% ipython --no-banner

In [1]: import numpy as np

In [2]: import numpy.linalg as la

In [3]: np.set_printoptions(suppress=True, linewidth=140)

In [4]: tidy = lambda a: np.round(a, 2) + 0

In [5]: m1 = np.load("mat.npy")

In [6]: m1
Out[6]: 
array([[ 16,  -2,   2],
       [ -3, -59,   3],
       [ -4,   0, -15]])

In [7]: evals, evecs = la.eig(m1)

In [8]: tidy(np.sort(la.eigvals(la.inv(m1))))
Out[8]: array([-0.07, -0.02,  0.06])

In [9]: tidy(np.prod(evals))
Out[9]: np.float64(13802.0)

In [10]: other = m1[0, 0] * m1[1:] - np.outer(m1[1:, 0], m1[0])

In [11]: print(other)
[[   0 -950   54]
 [   0   -8 -232]]

In [12]: tidy(m1[:, 0] / m1[0, 0])
Out[12]: array([ 1.  , -0.19, -0.25])

In [13]: W0 = np.array([[1, -1, 1, -1], [1, 0, 0, 0], [1, 1, 1, 1], [1, 2, 4, 8]])

In [14]: W0
Out[14]: 
array([[ 1, -1,  1, -1],
       [ 1,  0,  0,  0],
       [ 1,  1,  1,  1],
       [ 1,  2,  4,  8]])

In [15]: other = W0[0, 0] * W0[1:] - np.outer(W0[1:, 0], W0[0])

In [16]: other
Out[16]: 
array([[ 0,  1, -1,  1],
       [ 0,  2,  0,  2],
       [ 0,  3,  3,  9]])

In [17]: W0[:, 0] / W0[0, 0]
Out[17]: array([1., 1., 1., 1.])

In [18]: x0 = np.array([2, 3, -2, 2])

In [19]: la.norm(other @ x0) <= la.norm(other, 2) * la.norm(x0) + 1e-9
Out[19]: np.True_

In [20]: print(other @ np.ones(4))
[ 1.  4. 15.]

In [21]: (other @ x0).argmax()
Out[21]: np.int64(2)

In [22]: other @ (2 * x0)
Out[22]: array([14, 20, 42])

In [23]: np.einsum("ij,j->i", other, x0)
Out[23]: array([ 7, 10, 21])

In [24]: np.sign((other @ x0).round(6))
Out[24]: array([1, 1, 1])

In [25]: F = np.loadtxt("out14.csv", delimiter=",")

In [26]: tidy(F)
Out[26]: 
array([[ 0.44, -0.86, -0.21, -0.15],
       [ 0.34,  0.31, -0.81,  0.36],
       [ 0.2 , -0.15,  0.42,  0.87],
       [ 0.81,  0.38,  0.35, -0.29]])

In [27]: # columns are unit length and at right angles

In [28]: x0 = np.array([2, 2, 0, 1])

In [29]: rhs = F @ x0

In [30]: tidy(rhs)
Out[30]: array([-0.99,  1.66,  0.97,  2.08])

In [31]: tidy(la.solve(F, F[:, 3]))
Out[31]: array([0., 0., 0., 1.])

In [32]: tidy(la.solve(F, 3 * rhs))
Out[32]: array([6., 6., 0., 3.])

In [33]: print(tidy(la.solve(F, rhs)))
[2. 2. 0. 1.]

In [34]: print(tidy(la.solve(F.T, F[1])))
[0. 1. 0. 0.]

In [35]: def softmax(z):
    ...:     e = np.exp(z - z.max(axis=-1, keepdims=True))
    ...:     return e / e.sum(axis=-1, keepdims=True)
    ...: 

In [36]: tidy(softmax(F[3] + 5))
Out[36]: array([0.38, 0.25, 0.24, 0.13])

In [37]: scores = F @ F.T / np.sqrt(4)

In [38]: tidy(softmax(scores))
Out[38]: 
array([[0.35, 0.22, 0.22, 0.22],
       [0.22, 0.35, 0.22, 0.22],
       [0.22, 0.22, 0.35, 0.22],
       [0.22, 0.22, 0.22, 0.35]])

In [39]: tidy(softmax(scores + np.triu(np.full(scores.shape, -np.inf), 1)))
Out[39]: 
array([[1.  , 0.  , 0.  , 0.  ],
       [0.38, 0.62, 0.  , 0.  ],
       [0.27, 0.27, 0.45, 0.  ],
       [0.22, 0.22, 0.22, 0.35]])

In [40]: softmax(scores).round(6).argmax(axis=1)
Out[40]: array([0, 1, 2, 3])

In [41]: A = np.array([[-1, 0], [0, -1]])

In [42]: proj = np.triu(np.array([[-1, -2], [5, 5]]), 1) + np.eye(2)

In [43]: other = proj @ A @ la.inv(proj)

In [44]: print(np.poly(other))
[1. 2. 1.]

In [45]: print(other)
[[-1.  0.]
 [ 0. -1.]]

In [46]: evals, evecs = la.eigh(A)

In [47]: np.unique(evals.round(6) + 0, return_counts=True)[1]
Out[47]: array([2])

In [48]: (evals > 1e-8).sum(), (evals < -1e-8).sum()
Out[48]: (np.int64(0), np.int64(2))

In [49]: print(tidy(la.eigvalsh(A + 4 * np.eye(2))))
[3. 3.]

In [50]: evecs.T @ evecs
Out[50]: 
array([[1., 0.],
       [0., 1.]])

In [51]: evecs @ np.diag(evals) @ evecs.T
Out[51]: 
array([[-1.,  0.],
       [ 0., -1.]])

In [52]: x0 = np.array([2, 3])

In [53]: [p for p in range(1, 25) if np.allclose(la.matrix_power(A, p), np.eye(2))]
Out[53]: [2, 4, 6, 8, 10, 12, 14, 16, 18, 20, 22, 24]

In [54]: print(2 - la.matrix_rank(A - np.eye(2), tol=1e-8))
0
